$ python -q
>>> import numpy as np
>>> np.set_printoptions(precision=1, suppress=True, linewidth=100)
>>> def rnd(a):
...     return np.round(a, 1) + 0
... 
>>> arr = np.load("arr.npy")
>>> print(rnd(arr))
[[  8.3  -0.6   1.8  -8.7   2.2  -6.9  12.7]
 [ -4.   -6.7  -1.   -7.6   8.7  -4.6  -4.4]
 [  2.   -0.8   4.8 -10.7  -3.4   9.4   0.7]
 [  0.8  -0.3  -3.   -3.3 -12.6  -3.3  -2.8]
 [-10.8   7.4   3.2  -5.2  -1.2  -2.4   4.6]
 [  6.9   7.1   7.1   2.6   3.8  -5.5  -6.1]]
>>> other = arr / np.linalg.norm(arr, axis=1, keepdims=True)
>>> cov = other @ other.T
>>> print(rnd(np.linalg.norm(other, axis=1)))
[1. 1. 1. 1. 1. 1.]
>>> print((cov - 2 * np.eye(6)).round(6).argmax(axis=1))
[2 0 0 2 2 0]
>>> r0, r1 = arr[2], arr[3]
>>> print(rnd(r0 @ r1))
32.8
>>> print(rnd(r0 @ r0))
242.8
>>> pr = (r0 @ r1) / (r0 @ r0) * r0
>>> print(np.linalg.matrix_rank(np.outer(r0, r1)))
1
>>> print(rnd((r1 - pr) @ r0))
0.0
>>> w1 = np.array([[2, 2, 4, 3, -1],
...     [-4, 5, 4, 4, 5],
...     [-5, -2, 5, 0, 0],
...     [0, 4, -1, 2, 0],
...     [-5, -1, 5, 1, -4],
...     [-4, 4, -2, 5, 5],
...     [-3, 1, 0, 1, -4]])
>>> coef = np.array([-4, 3, 4, 5, -1])
>>> act = np.maximum(arr @ w1 + coef, 0)
>>> print((act > 0).astype(int))
[[0 0 1 0 0]
 [1 0 1 0 0]
 [0 0 1 1 1]
 [1 0 0 0 1]
 [0 0 1 0 1]
 [0 1 1 1 1]]
>>> print(np.linalg.matrix_rank(act))
5
>>> C = np.array([[2, 1, 0], [0, 2, 2], [2, 1, 1], [1, 0, 2], [2, 0, 2]])
>>> print(w1 @ C)
[[ 13  10  12]
 [ 14  10  32]
 [  0  -4   1]
 [  0   7  11]
 [ -7  -2  -3]
 [  3   2  26]
 [-13  -1  -4]]
>>> r0 = np.array([0, 2, 2])
>>> print(rnd(np.polyval(r0, arr[0])))
[ 18.7   0.9   5.6 -15.3   6.3 -11.8  27.5]
>>> print(rnd(np.cross(arr[0, :3], arr[2, :3])))
[ -1.1 -36.2  -5.9]
>>> feats = np.loadtxt("m.csv", delimiter=",")
>>> print(feats)
[[-5.  5.  0.  0.  0.  2.  3.  3.  3.  5.]
 [-4.  4.  5.  3.  0.  5.  0.  3.  5.  0.]
 [ 0.  0.  3.  2.  2.  0.  4.  4.  0.  0.]
 [ 0.  0.  1.  2.  2.  3.  0.  0.  0.  0.]
 [ 0.  0.  5.  5.  5.  1.  5.  4.  0.  1.]
 [ 0.  0.  3.  5.  3.  3.  5.  5.  4.  0.]
 [ 0.  0.  0.  4.  4.  2.  1.  0.  3.  3.]
 [ 0.  0.  1.  4.  0.  4.  0.  3.  3.  5.]
 [ 0.  0.  2.  1.  2.  1.  5.  4.  2.  5.]
 [ 0.  0.  2.  4.  2.  3.  4.  1.  5.  1.]]
>>> print([round(float(x), 1) for x in np.linalg.svd(feats, compute_uv=False)[:3]])
[23.3, 10.7, 8.1]
>>> print(np.linalg.cond(feats) > 100)
True
>>> print(np.linalg.matrix_rank(feats, rtol=0.1))
6
>>> print(np.diff(feats, axis=0))
[[ 1. -1.  5.  3.  0.  3. -3.  0.  2. -5.]
 [ 4. -4. -2. -1.  2. -5.  4.  1. -5.  0.]
 [ 0.  0. -2.  0.  0.  3. -4. -4.  0.  0.]
 [ 0.  0.  4.  3.  3. -2.  5.  4.  0.  1.]
 [ 0.  0. -2.  0. -2.  2.  0.  1.  4. -1.]
 [ 0.  0. -3. -1.  1. -1. -4. -5. -1.  3.]
 [ 0.  0.  1.  0. -4.  2. -1.  3.  0.  2.]
 [ 0.  0.  1. -3.  2. -3.  5.  1. -1.  0.]
 [ 0.  0.  0.  3.  0.  2. -1. -3.  3. -4.]]
>>> print(np.abs(feats).max())
5.0
>>> feats[10]
Traceback (most recent call last):
  File "<python-input-32>", line 1, in <module>
    feats[10]
    ~~~~~^^^^
IndexError: index 10 is out of bounds for axis 0 with size 10
>>> print(np.linalg.matrix_rank(feats))
9
>>> print(np.count_nonzero(feats))
65
>>> rk = np.linalg.matrix_rank(feats)
>>> print(rk)
9
>>> ns = np.linalg.svd(feats)[2][rk:].T
>>> print([int(np.linalg.matrix_rank(feats[:, :j + 1])) for j in range(10)])
[1, 1, 2, 3, 4, 5, 6, 7, 8, 9]
>>> print(rnd(ns[:, 0] / ns[np.abs(ns[:, 0]).round(6).argmax(), 0]))
[1. 1. 0. 0. 0. 0. 0. 0. 0. 0.]
>>> print([int(np.linalg.matrix_rank(feats[:i])) for i in range(1, len(feats) + 1)])
[1, 2, 3, 4, 5, 6, 7, 8, 9, 9]
>>> print(np.linalg.matrix_rank(feats.T @ feats), np.linalg.matrix_rank(feats @ feats.T))
9 9
>>> print(rnd(feats @ ns))
[[0.]
 [0.]
 [0.]
 [0.]
 [0.]
 [0.]
 [0.]
 [0.]
 [0.]
 [0.]]
>>> U, sigma, VT = np.linalg.svd(feats)
>>> evecs = VT[:(sigma > 1e-8).sum()]
>>> rng = np.random.default_rng(20)
>>> x0 = feats[9] + -1 * feats[4] + rng.integers(2) * np.eye(10)[7]
>>> print(x0)
[ 0.  0. -3. -1. -3.  2. -1. -2.  5.  0.]
>>> print(rnd(np.linalg.norm(x0 - evecs.T @ evecs @ x0)))
0.0
>>> print(np.allclose(evecs.T @ evecs @ x0, x0))
True
>>> F = np.diag(np.array([-1, 0, 1, 3, 2, -3, -1, -1, 0, 1, -3, 2, 3, 2, 1, 2]))
>>> print(F)
[[-1  0  0  0  0  0  0  0  0  0  0  0  0  0  0  0]
 [ 0  0  0  0  0  0  0  0  0  0  0  0  0  0  0  0]
 [ 0  0  1  0  0  0  0  0  0  0  0  0  0  0  0  0]
 [ 0  0  0  3  0  0  0  0  0  0  0  0  0  0  0  0]
 [ 0  0  0  0  2  0  0  0  0  0  0  0  0  0  0  0]
 [ 0  0  0  0  0 -3  0  0  0  0  0  0  0  0  0  0]
 [ 0  0  0  0  0  0 -1  0  0  0  0  0  0  0  0  0]
 [ 0  0  0  0  0  0  0 -1  0  0  0  0  0  0  0  0]
 [ 0  0  0  0  0  0  0  0  0  0  0  0  0  0  0  0]
 [ 0  0  0  0  0  0  0  0  0  1  0  0  0  0  0  0]
 [ 0  0  0  0  0  0  0  0  0  0 -3  0  0  0  0  0]
 [ 0  0  0  0  0  0  0  0  0  0  0  2  0  0  0  0]
 [ 0  0  0  0  0  0  0  0  0  0  0  0  3  0  0  0]
 [ 0  0  0  0  0  0  0  0  0  0  0  0  0  2  0  0]
 [ 0  0  0  0  0  0  0  0  0  0  0  0  0  0  1  0]
 [ 0  0  0  0  0  0  0  0  0  0  0  0  0  0  0  2]]
>>> U, sigma, VT = np.linalg.svd(F)
>>> evecs = VT[:(sigma > 1e-8).sum()]
>>> x0 = F[4] + 3 * F[6] + rng.integers(2) * np.eye(16)[3]
>>> print(x0)
[ 0.  0.  0.  0.  2.  0. -3.  0.  0.  0.  0.  0.  0.  0.  0.  0.]
>>> print(np.diag(evecs.T @ evecs))
[1. 0. 1. 1. 1. 1. 1. 1. 0. 1. 1. 1. 1. 1. 1. 1.]
>>> print(np.allclose(evecs.T @ evecs @ x0, x0))
True
>>> print(rnd(np.linalg.norm(x0 - evecs.T @ evecs @ x0)))
0.0
>>> print(np.linalg.matrix_rank(np.vstack([F, x0])))
14
